>>> import numpy as np
>>> from numpy import linalg as LA
>>> np.set_printoptions(suppress=True, linewidth=100)
>>> J = np.loadtxt("run1.csv", delimiter=",")
>>> print(J)
[[ 0.    0.    0.    0.    0.  ]
 [ 0.    0.    0.    0.    0.  ]
 [ 0.6   0.    0.12  0.08 -0.12]
 [ 0.45  0.    0.09  0.06 -0.09]]
>>> r = LA.matrix_rank(J)
>>> r
np.int64(1)
>>> ns = LA.svd(J)[2][r:].T
>>> print([int(LA.matrix_rank(J[:i])) for i in range(1, len(J) + 1)])
[0, 0, 1, 1]
>>> LA.matrix_rank(J.T @ J), LA.matrix_rank(J @ J.T)
(np.int64(1), np.int64(1))
>>> print(np.round(ns @ ns.T, 2) + 0)
[[ 0.09  0.   -0.18 -0.12  0.18]
 [ 0.    1.    0.    0.    0.  ]
 [-0.18  0.    0.96 -0.02  0.04]
 [-0.12  0.   -0.02  0.98  0.02]
 [ 0.18  0.    0.04  0.02  0.96]]
>>> left, s, Vh = LA.svd(J)
>>> V = Vh[:(s > 1e-8).sum()]
>>> rng = np.random.default_rng(25)
>>> vec = J[2] + -1 * J[0] + rng.integers(2) * np.eye(5)[1]
>>> print(vec)
[ 0.6   1.    0.12  0.08 -0.12]
>>> print(np.round(V.T @ V, 2))
[[ 0.91  0.    0.18  0.12 -0.18]
 [ 0.    0.    0.    0.    0.  ]
 [ 0.18  0.    0.04  0.02 -0.04]
 [ 0.12  0.    0.02  0.02 -0.02]
 [-0.18  0.   -0.04 -0.02  0.04]]
>>> round(float(LA.norm(vec - V.T @ V @ vec)), 2)
1.0
>>> LA.matrix_rank(np.vstack([J, vec]))
np.int64(2)
>>> np.allclose(V.T @ V @ vec, vec)
False
>>> print(np.round(np.diag(V.T @ V), 2))
[0.91 0.   0.04 0.02 0.04]
>>> print(LA.lstsq(J[:-1].T, J[-1])[2])
1
>>> np.round(J @ LA.pinv(J) @ J, 2)
array([[ 0.  ,  0.  ,  0.  ,  0.  ,  0.  ],
       [ 0.  ,  0.  ,  0.  ,  0.  ,  0.  ],
       [ 0.6 ,  0.  ,  0.12,  0.08, -0.12],
       [ 0.45,  0.  ,  0.09,  0.06, -0.09]])
>>> theta = np.radians(135)
>>> r_ = np.eye(5)
>>> r_[0, 0] = r_[4, 4] = np.cos(theta)
>>> r_[0, 4], r_[4, 0] = -np.sin(theta), np.sin(theta)
>>> r_.round(2)
array([[-0.71,  0.  ,  0.  ,  0.  , -0.71],
       [ 0.  ,  1.  ,  0.  ,  0.  ,  0.  ],
       [ 0.  ,  0.  ,  1.  ,  0.  ,  0.  ],
       [ 0.  ,  0.  ,  0.  ,  1.  ,  0.  ],
       [ 0.71,  0.  ,  0.  ,  0.  , -0.71]])
>>> M2 = J @ r_.T
>>> np.round(np.abs(M2 - J).max(axis=0), 2)
array([0.94, 0.  , 0.  , 0.  , 0.63])
>>> print(M2.round(2))
[[ 0.    0.    0.    0.    0.  ]
 [ 0.    0.    0.    0.    0.  ]
 [-0.34  0.    0.12  0.08  0.51]
 [-0.25  0.    0.09  0.06  0.38]]
>>> f = np.array([1, -1, -5])
>>> print(np.round(np.array([np.convolve(row, f, "same") for row in M2]), 2))
[[ 0.    0.    0.    0.    0.  ]
 [ 0.    0.    0.    0.    0.  ]
 [ 0.34  1.82 -0.04 -0.17 -0.91]
 [ 0.25  1.36 -0.03 -0.13 -0.68]]
>>> np.polyval(f, M2[0])
array([-5., -5., -5., -5., -5.])
>>> print(np.correlate(M2[0], M2[2], "full"))
[0. 0. 0. 0. 0. 0. 0. 0. 0.]
>>> K = np.array([[0, -1, 4], [-1, -2, 0], [4, 0, -2]])
>>> q = K.astype(float).copy()
>>> for j in range(3):
...     q[:, j] -= q[:, :j] @ (q[:, :j].T @ q[:, j])
...     q[:, j] /= LA.norm(q[:, j])
... 
>>> q.round(2)
array([[ 0.  , -0.46,  0.89],
       [-0.24, -0.86, -0.44],
       [ 0.97, -0.22, -0.11]])
>>> np.round(q.T @ K, 2) + 0
array([[ 4.12,  0.49, -1.94],
       [ 0.  ,  2.18, -1.4 ],
       [ 0.  ,  0.  ,  3.78]])
>>> q, r_ = LA.qr(K)
>>> r_.round(2)
array([[-4.12, -0.49,  1.94],
       [ 0.  ,  2.18, -1.4 ],
       [ 0.  ,  0.  , -3.78]])
>>> np.round(q.T @ q, 2) + 0
array([[1., 0., 0.],
       [0., 1., 0.],
       [0., 0., 1.]])
>>> f = np.array([0, 2, 2])
>>> np.round(np.convolve(r_[0], f), 2)
array([ 0.  , -8.25, -9.22,  2.91,  3.88])
>>> np.round(np.cross(r_[0, :3], r_[1, :3]), 2)
array([-3.56, -5.78, -9.  ])
>>> round(float(LA.eigvalsh(K).min()), 2)
-5.24
>>> [round(float(LA.det(K[:i, :i])), 2) + 0 for i in range(1, 4)]
[0.0, -1.0, 34.0]
>>> np.all(LA.eigvalsh(K) > 0)
np.False_
>>> E = np.load("dump.npy")
>>> print(E)
[[ 7.  5. -1.  6.  9.]
 [ 9.  5. -8.  3.  9.]
 [ 0.  0.  1.  2.  2.]
 [ 0.  0.  8.  8.  4.]
 [ 0.  0.  9.  3.  0.]]
>>> np.einsum("ij,ji->", E, E)
np.float64(321.0)
>>> np.round(np.poly(E), 2)
array([   1.,  -21.,   60.,  582.,  -52., -360.])
>>> round(LA.det(2 * E), 2), round(LA.det(E), 2)
(np.float64(11520.0), np.float64(360.0))
>>> print(np.kron(np.eye(2, dtype=int), E))
[[ 7.  5. -1.  6.  9.  0.  0. -0.  0.  0.]
 [ 9.  5. -8.  3.  9.  0.  0. -0.  0.  0.]
 [ 0.  0.  1.  2.  2.  0.  0.  0.  0.  0.]
 [ 0.  0.  8.  8.  4.  0.  0.  0.  0.  0.]
 [ 0.  0.  9.  3.  0.  0.  0.  0.  0.  0.]
 [ 0.  0. -0.  0.  0.  7.  5. -1.  6.  9.]
 [ 0.  0. -0.  0.  0.  9.  5. -8.  3.  9.]
 [ 0.  0.  0.  0.  0.  0.  0.  1.  2.  2.]
 [ 0.  0.  0.  0.  0.  0.  0.  8.  8.  4.]
 [ 0.  0.  0.  0.  0.  0.  0.  9.  3.  0.]]
>>> round(LA.det(E.T), 2)
np.float64(360.0)
